>>> import numpy as np
>>> import numpy.linalg as la
>>> np.set_printoptions(precision=3, suppress=True, linewidth=160, sign=" ")
>>> tidy = lambda a: np.round(a, 3) + 0
>>> A = np.load("mat.npy")
>>> tidy(A)
array([[ 0.667,  0.   ,  0.333,  0.   ,  0.   ,  0.   ,  0.   ],
       [ 0.   ,  0.5  ,  0.   ,  0.5  ,  0.   ,  0.   ,  0.   ],
       [ 0.25 ,  0.   ,  0.25 ,  0.   ,  0.25 ,  0.25 ,  0.   ],
       [ 0.333,  0.   ,  0.   ,  0.667,  0.   ,  0.   ,  0.   ],
       [ 0.5  ,  0.   ,  0.   ,  0.   ,  0.5  ,  0.   ,  0.   ],
       [ 0.   ,  0.5  ,  0.   ,  0.   ,  0.   ,  0.5  ,  0.   ],
       [ 0.   ,  0.   ,  0.333,  0.   ,  0.333,  0.   ,  0.333]])
>>> vec = np.array([1, -2, -1, -2, -2, 0, 2])
>>> y = A @ vec
>>> tidy(y)
array([ 0.333, -2.   , -0.5  , -1.   , -0.5  , -1.   , -0.333])
>>> tidy(la.solve(A.T, A[6]))
array([ 0.,  0.,  0.,  0.,  0.,  0.,  1.])
>>> tidy(la.solve(A, A[:, 0]))
array([ 1.,  0.,  0.,  0.,  0.,  0.,  0.])
>>> out = A / la.norm(A, axis=1, keepdims=True)
>>> C2 = out @ out.T
>>> tidy(np.degrees(np.arccos(np.clip(C2[4, 6], -1, 1))))
np.float64(65.905)
>>> tidy(la.norm(out, axis=1))
array([ 1.,  1.,  1.,  1.,  1.,  1.,  1.])
>>> O, vecs = la.qr(A[:, :4])[0], la.qr(A[:, 4:])[0]
>>> sigma = la.svd(O.T @ vecs, compute_uv=False)
>>> (sigma > 0.9).sum()
np.int64(0)
>>> tidy(sigma)
array([ 0.865,  0.737,  0.554])
>>> tidy(la.norm(O @ O.T - vecs @ vecs.T, 2))
np.float64(1.0)
>>> tidy(np.degrees(np.arccos(sigma.clip(0, 1))))
array([ 30.146,  42.542,  56.329])
>>> rng = np.random.default_rng(93873)
>>> lab = rng.permutation(7)
>>> lab
array([ 1,  3,  6,  4,  5,  2,  0])
>>> out = A[lab][:, lab]
>>> tidy(np.sort(np.abs(la.eigvals(out))))
array([ 0.273,  0.273,  0.333,  0.5  ,  0.683,  0.683,  1.   ])
>>> tidy(out)
array([[ 0.5  ,  0.5  ,  0.   ,  0.   ,  0.   ,  0.   ,  0.   ],
       [ 0.   ,  0.667,  0.   ,  0.   ,  0.   ,  0.   ,  0.333],
       [ 0.   ,  0.   ,  0.333,  0.333,  0.   ,  0.333,  0.   ],
       [ 0.   ,  0.   ,  0.   ,  0.5  ,  0.   ,  0.   ,  0.5  ],
       [ 0.5  ,  0.   ,  0.   ,  0.   ,  0.5  ,  0.   ,  0.   ],
       [ 0.   ,  0.   ,  0.   ,  0.25 ,  0.25 ,  0.25 ,  0.25 ],
       [ 0.   ,  0.   ,  0.   ,  0.   ,  0.   ,  0.333,  0.667]])
>>> tidy(la.det(out)), tidy(la.det(A[lab]))
(np.float64(0.006), np.float64(0.006))
>>> tidy(np.trace(out))
np.float64(3.417)
>>> vec = np.array([0, 2, 0, 1, 1, 2, 0])
>>> y = A @ vec
>>> c, lr = np.zeros(7), 1 / la.norm(A, 2) ** 2
>>> for i in range(30):
...     c -= lr * A.T @ (A @ c - y)
...     if i % 10 == 0: print(i, round(la.norm(A @ c - y), 3))
... 
0 1.027
10 0.088
20 0.039
>>> tidy(c)
array([ 0.031,  2.038, -0.035,  0.974,  0.975,  1.963,  0.073])
